In [1]: import numpy as np

In [2]: from numpy import linalg as LA

In [3]: np.set_printoptions(precision=3, suppress=True, linewidth=200, floatmode="fixed")

In [4]: def tidy(a):
   ...:     return np.round(a, 3) + 0
   ...: 

In [5]: F = np.array([[-3, -2, -1, 0], [1, 2, 3, 4], [5, 6, 7, 8]])

In [6]: F
Out[6]: 
array([[-3, -2, -1,  0],
       [ 1,  2,  3,  4],
       [ 5,  6,  7,  8]])

In [7]: U, sv, VT = LA.svd(F)

In [8]: vecs = VT[:(sv > 1e-8).sum()]

In [9]: rng = np.random.default_rng(475)

In [10]: x0 = F[1] + -2 * F[0] + rng.integers(2) * np.eye(4)[1]

In [11]: x0
Out[11]: array([7.000, 6.000, 5.000, 4.000])

In [12]: tidy(vecs.T @ vecs)
Out[12]: 
array([[ 0.700,  0.400,  0.100, -0.200],
       [ 0.400,  0.300,  0.200,  0.100],
       [ 0.100,  0.200,  0.300,  0.400],
       [-0.200,  0.100,  0.400,  0.700]])

In [13]: tidy(LA.norm(x0 - vecs.T @ vecs @ x0))
Out[13]: np.float64(0.0)

In [14]: LA.matrix_rank(np.vstack([F, x0]))
Out[14]: np.int64(2)

In [15]: tidy(np.diag(vecs.T @ vecs))
Out[15]: array([0.700, 0.300, 0.300, 0.700])

In [16]: rk = LA.matrix_rank(F)

In [17]: rk
Out[17]: np.int64(2)

In [18]: N = LA.svd(F)[2][rk:].T

In [19]: LA.matrix_rank(F.T @ F), LA.matrix_rank(F @ F.T)
Out[19]: (np.int64(2), np.int64(2))

In [20]: [int(LA.matrix_rank(F[:i])) for i in range(1, len(F) + 1)]
Out[20]: [1, 2, 2]

In [21]: [int(LA.matrix_rank(np.delete(F, i, axis=0))) for i in range(3)]
Out[21]: [2, 2, 2]

In [22]: np.allclose(F @ N, 0)
Out[22]: True

In [23]: np.allclose(F[:-1].T @ LA.lstsq(F[:-1].T, F[-1])[0], F[-1])
Out[23]: True

In [24]: tidy(F @ LA.pinv(F) @ F)
Out[24]: 
array([[-3.000, -2.000, -1.000,  0.000],
       [ 1.000,  2.000,  3.000,  4.000],
       [ 5.000,  6.000,  7.000,  8.000]])

In [25]: LA.lstsq(F[:-1].T, F[-1])[2]
Out[25]: np.int32(2)

In [26]: np.abs(np.diag(LA.qr(F)[1])) > 1e-9
Out[26]: array([ True,  True, False])

In [27]: out = np.array([[8, -2], [-2, -7], [7, 7], [-1, 3]])

In [28]: LA.matrix_rank(np.vstack([F, out.T]))
Out[28]: np.int64(4)

In [29]: F @ out
Out[29]: 
array([[-27,  13],
       [ 21,  17],
       [ 69,  21]])

In [30]: W0 = np.load("sample1.npy")

In [31]: tidy(W0)
Out[31]: 
array([[ 1.000,  0.000,  0.000,  0.000],
       [ 0.000,  1.000,  0.000,  0.000],
       [ 0.000,  0.000, -0.707,  0.707],
       [ 0.000,  0.000, -0.707, -0.707]])

In [32]: q, Rm = LA.qr(W0)

In [33]: q.shape, Rm.shape
Out[33]: ((4, 4), (4, 4))

In [34]: tidy(q @ Rm)
Out[34]: 
array([[ 1.000,  0.000,  0.000,  0.000],
       [ 0.000,  1.000,  0.000,  0.000],
       [ 0.000,  0.000, -0.707,  0.707],
       [ 0.000,  0.000, -0.707, -0.707]])
